In [1]: import numpy as np

In [2]: from numpy import linalg as LA

In [3]: np.set_printoptions(suppress=True, linewidth=200)

In [4]: rnd = lambda a: np.round(a, 3) + 0

In [5]: arr = np.load("m.npy")

In [6]: arr
Out[6]: 
array([[ 1, -2,  1, -1,  2, -1, -1, -1,  2],
       [-2,  4, -2,  2, -4,  2,  2,  2, -4],
       [ 1, -2,  1, -1,  2, -1, -1, -1,  2],
       [-1,  2, -1,  1, -2,  1,  1,  1, -2],
       [ 2, -4,  2, -2,  4, -2, -2, -2,  4],
       [-1,  2, -1,  1, -2,  1,  1,  1, -2],
       [-1,  2, -1,  1, -2,  1,  1,  1, -2],
       [-1,  2, -1,  1, -2,  1,  1,  1, -2],
       [ 2, -4,  2, -2,  4, -2, -2, -2,  4]])

In [7]: LA.matrix_rank(arr, rtol=0.1)
Out[7]: np.int64(1)

In [8]: rnd(LA.norm(arr, 2) / LA.norm(arr))
Out[8]: np.float64(1.0)

In [9]: [round(float(x), 3) for x in LA.svd(arr, compute_uv=False)[:3]]
Out[9]: [18.0, 0.0, 0.0]

In [10]: left, sig, Vt = LA.svd(arr)

In [11]: rnd(sig)
Out[11]: array([18.,  0.,  0.,  0.,  0.,  0.,  0.,  0.,  0.])

In [12]: np.argmax(sig[:-1] / (sig[1:] + 1e-6)) + 1
Out[12]: np.int64(1)

In [13]: out = left[:, :1] @ np.diag(sig[:1]) @ Vt[:1]

In [14]: rnd(np.abs(arr - out).max())
Out[14]: np.float64(0.0)

In [15]: LA.matrix_rank(out)
Out[15]: np.int64(1)

In [16]: rnd(LA.norm(arr - out) / LA.norm(arr))
Out[16]: np.float64(0.0)

In [17]: rnd(out)
Out[17]: 
array([[ 1., -2.,  1., -1.,  2., -1., -1., -1.,  2.],
       [-2.,  4., -2.,  2., -4.,  2.,  2.,  2., -4.],
       [ 1., -2.,  1., -1.,  2., -1., -1., -1.,  2.],
       [-1.,  2., -1.,  1., -2.,  1.,  1.,  1., -2.],
       [ 2., -4.,  2., -2.,  4., -2., -2., -2.,  4.],
       [-1.,  2., -1.,  1., -2.,  1.,  1.,  1., -2.],
       [-1.,  2., -1.,  1., -2.,  1.,  1.,  1., -2.],
       [-1.,  2., -1.,  1., -2.,  1.,  1.,  1., -2.],
       [ 2., -4.,  2., -2.,  4., -2., -2., -2.,  4.]])

In [18]: rnd(LA.norm(arr - out, 2)), rnd(sig[1])
Out[18]: (np.float64(0.0), np.float64(0.0))

In [19]: f, r1 = out[7], out[2]

In [20]: rnd(f @ f)
Out[20]: np.float64(18.0)

In [21]: pr = (f @ r1) / (f @ f) * f

In [22]: rnd(LA.norm(f + r1) ** 2 + LA.norm(f - r1) ** 2)
Out[22]: np.float64(72.0)

In [23]: r1 - pr
Out[23]: array([0., 0., 0., 0., 0., 0., 0., 0., 0.])

In [24]: (r1 - pr) @ f
Out[24]: np.float64(0.0)

In [25]: W0 = np.loadtxt("mat.csv", delimiter=",")

In [26]: W0
Out[26]: 
array([[ 1.   , -0.749, -0.558, -0.997,  0.04 , -0.997, -0.979,  0.996],
       [ 0.894,  0.99 , -0.98 ,  0.999,  0.996, -0.989,  0.907, -0.981],
       [-0.226,  0.995,  0.938,  1.   ,  0.454, -0.874, -0.691, -0.99 ],
       [-0.159, -0.925, -0.903, -0.989,  0.11 ,  0.67 ,  0.778,  0.864],
       [ 0.967,  0.9  ,  0.139,  0.945,  0.658, -0.978, -0.766, -0.478],
       [-0.99 , -0.999, -0.909, -1.   , -0.84 ,  0.989,  0.925,  0.998],
       [-0.999, -0.544,  0.965,  0.508, -0.954,  0.999,  0.47 , -0.797],
       [ 0.701,  0.454, -0.966,  0.969,  0.912,  0.629,  0.95 , -0.923],
       [ 0.998,  0.99 ,  0.845,  1.   ,  0.485, -0.91 , -0.948, -0.984],
       [ 0.831, -0.99 ,  0.31 , -0.999, -0.947,  0.923, -0.762,  0.987],
       [-1.   , -0.985, -0.824, -1.   , -0.43 ,  0.987,  0.994,  0.917],
       [-0.06 , -0.735, -0.327, -0.814, -0.327,  0.735,  0.291,  0.508],
       [-0.753,  0.998,  0.978,  1.   ,  0.43 , -0.874, -0.701, -0.997],
       [-0.119,  0.979,  0.43 ,  0.898,  0.84 , -0.999, -0.664, -0.43 ],
       [ 0.235, -0.786,  0.264,  0.03 , -0.753,  0.988,  0.159, -0.217],
       [ 0.999, -0.934, -0.938, -0.438, -0.04 ,  0.965,  0.354,  0.388],
       [-0.996, -0.883, -0.969, -0.998,  0.658,  0.363,  0.984,  0.856],
       [-1.   , -0.9  , -0.872, -0.996,  0.197,  0.9  ,  0.987,  0.701],
       [-0.647, -0.93 , -0.793, -0.967, -0.254,  0.95 ,  0.834,  0.664],
       [-0.975, -0.99 , -1.   , -1.   ,  0.932,  0.129,  0.998,  0.989],
       [-0.997, -0.949, -0.879, -0.978, -0.139,  0.994,  0.987,  0.327],
       [ 0.09 , -0.345, -0.438, -0.999,  0.438, -0.999, -0.726,  0.993],
       [-0.883, -0.782, -0.998, -0.989,  0.963, -0.282,  0.995,  0.706],
       [-0.653, -0.996, -1.   , -1.   ,  0.982,  0.291,  1.   ,  0.993],
       [ 0.851,  0.98 ,  0.887,  1.   ,  0.254, -0.74 , -0.818, -0.974],
       [-0.947, -0.943,  0.07 , -0.963, -0.811,  0.99 ,  0.653,  0.598],
       [-0.762,  0.993, -0.691,  0.997,  0.982, -0.993,  0.786, -0.968],
       [-0.994,  0.927, -0.07 ,  0.716,  0.831, -0.951,  0.726, -0.701],
       [ 0.968, -0.31 ,  0.245,  0.848, -0.508,  0.901, -0.462, -0.523],
       [ 0.898,  0.912,  0.983,  0.994, -0.68 , -0.572, -0.975, -0.824],
       [ 0.565,  0.948, -0.983,  0.766,  0.994, -0.999,  0.843, -0.485],
       [ 0.983, -0.999, -0.983, -0.996, -0.664,  1.   ,  0.885,  0.915],
       [ 0.999, -0.985, -1.   , -1.   ,  0.943, -0.721,  0.896,  0.992],
       [-0.992,  0.922,  0.336,  0.996,  0.558,  0.691,  0.881, -0.987]])

In [27]: f, r1 = W0[25], W0[21]

In [28]: rnd(f @ r1)
Out[28]: np.float64(-0.053)

In [29]: pr = (f @ r1) / (f @ f) * f

In [30]: rnd(r1 - pr)
Out[30]: array([ 0.08 , -0.355, -0.437, -1.009,  0.43 , -0.989, -0.719,  0.999])

In [31]: LA.matrix_rank(np.outer(f, r1))
Out[31]: np.int64(1)

In [32]: rnd(LA.norm(f + r1) ** 2 + LA.norm(f - r1) ** 2)
Out[32]: np.float64(18.32)
